In [1]: import numpy as np

In [2]: np.set_printoptions(precision=2, suppress=True, linewidth=100)

In [3]: J = np.loadtxt("layer1.csv", delimiter=",")

In [4]: J
Out[4]: 
array([[ 7.4 ,  4.73, -0.14,  2.96,  1.07],
       [ 6.83,  4.63, -0.39,  3.26,  1.18],
       [ 6.83,  4.87, -0.33,  3.23,  0.6 ],
       [ 7.12,  4.91,  0.4 ,  2.54,  0.98],
       [ 4.08,  7.46,  7.14,  8.01,  6.32],
       [ 4.09,  7.58,  6.87,  7.6 ,  5.73],
       [ 4.  ,  8.79,  7.95,  7.47,  5.61],
       [ 3.96,  8.42,  7.66,  7.37,  6.  ],
       [ 1.  ,  8.72,  7.01,  1.02,  3.04],
       [ 0.8 ,  8.82,  6.79,  1.12,  2.95],
       [ 0.82,  9.16,  6.76,  1.37,  3.05],
       [ 0.42,  9.1 ,  7.37,  0.56,  3.11]])

In [5]: proj = J @ np.linalg.solve(J.T @ J, J.T)

In [6]: round(np.trace(proj), 2)
Out[6]: np.float64(5.0)

In [7]: np.allclose(proj @ proj, proj)
Out[7]: True

In [8]: np.round(np.linalg.eigvalsh(proj), 2) + 0
Out[8]: array([0., 0., 0., 0., 0., 0., 0., 1., 1., 1., 1., 1.])

In [9]: Xs = J - J.mean(axis=0)

In [10]: vecs = np.linalg.svd(Xs)[2][:3]

In [11]: M2 = Xs - Xs @ vecs.T @ vecs

In [12]: np.diag(vecs.T @ vecs)
Out[12]: array([0.82, 0.49, 0.62, 0.71, 0.37])

In [13]: M2.std(axis=0)
Out[13]: array([0.11, 0.13, 0.11, 0.13, 0.14])

In [14]: np.round(np.linalg.norm(M2) / np.linalg.norm(Xs), 2)
Out[14]: np.float64(0.05)

In [15]: (Xs @ vecs.T).std(axis=0)
Out[15]: array([4.8 , 3.26, 0.33])

In [16]: np.linalg.norm(M2, axis=1).round(6).argmax()
Out[16]: np.int64(2)

In [17]: z = J[:, 4] > np.median(J[:, 4])

In [18]: r0 = J[z].mean(axis=0) - J[~z].mean(axis=0)

In [19]: r0
Out[19]: array([-2.1 ,  2.3 ,  5.07,  3.04,  3.33])

In [20]: z.astype(int)
Out[20]: array([0, 0, 0, 0, 1, 1, 1, 1, 0, 0, 1, 1])

In [21]: np.argsort(-np.abs(r0).round(6), kind="stable")
Out[21]: array([2, 4, 3, 1, 0])

In [22]: Xs = (J - J.mean(axis=0)) / J.std(axis=0)

In [23]: np.argwhere(np.abs(Xs) > 2)
Out[23]: array([], shape=(0, 2), dtype=int64)

In [24]: coef = np.linalg.lstsq(np.delete(Xs, 2, axis=1), Xs[:, 2])[0]

In [25]: coef
Out[25]: array([-0.02,  0.52, -0.21,  0.64])

In [26]: W1 = np.array([[0, -2, 1, 0, 2, 1],
    ...:     [0, 0, 2, 1, -1, 1],
    ...:     [0, -2, 2, 0, 0, -1],
    ...:     [-2, -2, 2, 1, 0, 0],
    ...:     [0, -2, -1, 0, 2, 0]])

In [27]: coef = np.array([4, 5, 2, -4, 0, 0])

In [28]: H = np.maximum(J @ W1 + coef, 0)

In [29]: (H > 0).mean(axis=0)
Out[29]: array([0.33, 0.  , 1.  , 1.  , 0.67, 1.  ])

In [30]: np.linalg.matrix_rank(H)
Out[30]: np.int64(5)

In [31]: Z = np.array([[1, -2], [2, -2], [2, -3], [-3, 2], [2, -2], [-2, -3]])

In [32]: W1 @ Z
Out[32]: 
array([[ 0, -6],
       [-3, -5],
       [ 2,  1],
       [-5,  4],
       [-2,  3]])

In [33]: (H @ Z).round(6).argmax(axis=1)
Out[33]: array([0, 0, 0, 0, 0, 0, 0, 0, 0, 0, 0, 0])

In [34]: rng = np.random.default_rng(986136)

In [35]: A = (rng.random((3, 3)) < 0.3) + np.eye(3)

In [36]: A /= A.sum(axis=1, keepdims=True)

In [37]: A
Out[37]: 
array([[1. , 0. , 0. ],
       [0. , 0.5, 0.5],
       [0. , 0. , 1. ]])

In [38]: # a transition matrix

In [39]: ev, vecs = np.linalg.eig(A)

In [40]: np.sort(np.linalg.eigvals(A.T))
Out[40]: array([0.5, 1. , 1. ])

In [41]: np.prod(ev)
Out[41]: np.float64(0.5)

In [42]: A @ vecs[:, 0] - ev[0] * vecs[:, 0]
Out[42]: array([0., 0., 0.])

In [43]: np.sort(np.linalg.eigvals(np.linalg.inv(A)))
Out[43]: array([1., 1., 2.])

In [44]: np.linalg.matrix_power(A, 4)
Out[44]: 
array([[1.  , 0.  , 0.  ],
       [0.  , 0.06, 0.94],
       [0.  , 0.  , 1.  ]])

In [45]: round(float(np.linalg.det(A)), 2)
Out[45]: 0.5

In [46]: np.round(np.abs(np.linalg.eigvals(A)).max(), 2)
Out[46]: np.float64(1.0)

In [47]: (A - A.T) / 2
Out[47]: 
array([[ 0.  ,  0.  ,  0.  ],
       [ 0.  ,  0.  ,  0.25],
       [ 0.  , -0.25,  0.  ]])

In [48]: np.allclose(A, A.T)
Out[48]: False

In [49]: np.allclose(A @ A.T, A.T @ A)
Out[49]: False

In [50]: Z = J[[3, 4]].astype(float)

In [51]: for _ in range(3):
    ...:     z = np.linalg.norm(J[:, None] - Z, axis=-1).argmin(axis=1)
    ...:     Z = np.array([J[z == j].mean(axis=0) for j in range(2)])
    ...: 

In [52]: z
Out[52]: array([0, 0, 0, 0, 1, 1, 1, 1, 1, 1, 1, 1])

In [53]: Z[1] - Z[0]
Out[53]: array([-4.65,  3.72,  7.31,  1.32,  3.52])

In [54]: np.sort(np.abs(np.linalg.eigvals(A)))[::-1]
Out[54]: array([1. , 1. , 0.5])

In [55]: A @ np.ones(3)
Out[55]: array([1., 1., 1.])

In [56]: np.linalg.matrix_power(A, 2)
Out[56]: 
array([[1.  , 0.  , 0.  ],
       [0.  , 0.25, 0.75],
       [0.  , 0.  , 1.  ]])

In [57]: np.round(np.linalg.matrix_power(A, 100), 2) + 0
Out[57]: 
array([[1., 0., 0.],
       [0., 0., 1.],
       [0., 0., 1.]])

In [58]: A.sum(axis=1)
Out[58]: array([1., 1., 1.])

In [59]: pr = np.eye(3)[0]

In [60]: for _ in range(6):
    ...:     pr = pr @ A
    ...:     print(pr.round(2))
    ...: 
[1. 0. 0.]
[1. 0. 0.]
[1. 0. 0.]
[1. 0. 0.]
[1. 0. 0.]
[1. 0. 0.]

In [61]: mat = np.load("case1.npy")

In [62]: mat
Out[62]: 
array([[-2.13,  0.52, -0.12, -0.08,  1.09,  0.25],
       [ 0.6 , -0.2 , -0.6 , -0.5 ,  1.5 ,  0.3 ],
       [-2.  ,  0.4 , -0.6 , -0.4 ,  0.8 ,  0.5 ]])

In [63]: vec = np.array([-2, -2, -1, -1, 0, -2])

In [64]: a = np.maximum(mat @ vec, 0)

In [65]: np.maximum(mat @ (3 * vec), 0)
Out[65]: array([8.76, 0.  , 9.6 ])

In [66]: mat.T @ a
Out[66]: array([-12.62,   2.8 ,  -2.27,  -1.51,   5.74,   2.33])

In [67]: a
Out[67]: array([2.92, 0.  , 3.2 ])

In [68]: np.flatnonzero(a > 1e-9)
Out[68]: array([0, 2])

In [69]: np.maximum(mat @ vec, 0) - np.maximum(-mat @ vec, 0)
Out[69]: array([ 2.92, -0.3 ,  3.2 ])

In [70]: arr = np.array([[7.22, 1.12, 3.41, 1.45, 9.47, 0.44, 1.13, 4.47, -0.18],
    ...:     [-4.78, 0.76, -1.01, -1.88, -4.84, 0.44, -0.17, -3.3, 0.25],
    ...:     [5.89, -0.28, 1.73, 1.77, 5.55, -0.45, 0.27, 3.46, 0.22],
    ...:     [6.73, -1.32, 0.76, 2.55, 4.48, -1.52, -0.29, 3.89, 0.5]])

In [71]: r0 = np.array([5, 6])

In [72]: np.cross(arr[3, :3], arr[1, :3])
Out[72]: array([ 0.76,  3.16, -1.19])

In [73]: U, s, Vh = np.linalg.svd(arr, full_matrices=False)

In [74]: np.allclose(U * s @ Vh, arr)
Out[74]: True

In [75]: np.round(np.sqrt((s ** 2).sum()), 2), round(float(np.linalg.norm(arr)), 2)
Out[75]: (np.float64(20.42), 20.42)

In [76]: np.round(U.T @ arr @ Vh.T, 2) + 0
Out[76]: 
array([[20.  ,  0.  ,  0.  ,  0.  ],
       [ 0.  ,  4.  ,  0.  ,  0.  ],
       [ 0.  ,  0.  ,  0.8 ,  0.  ],
       [ 0.  ,  0.  ,  0.  ,  0.16]])

In [77]: (s > 1e-8).sum()
Out[77]: np.int64(4)

In [78]: np.abs(U[:, 0]).round(6).argmax()
Out[78]: np.int64(0)
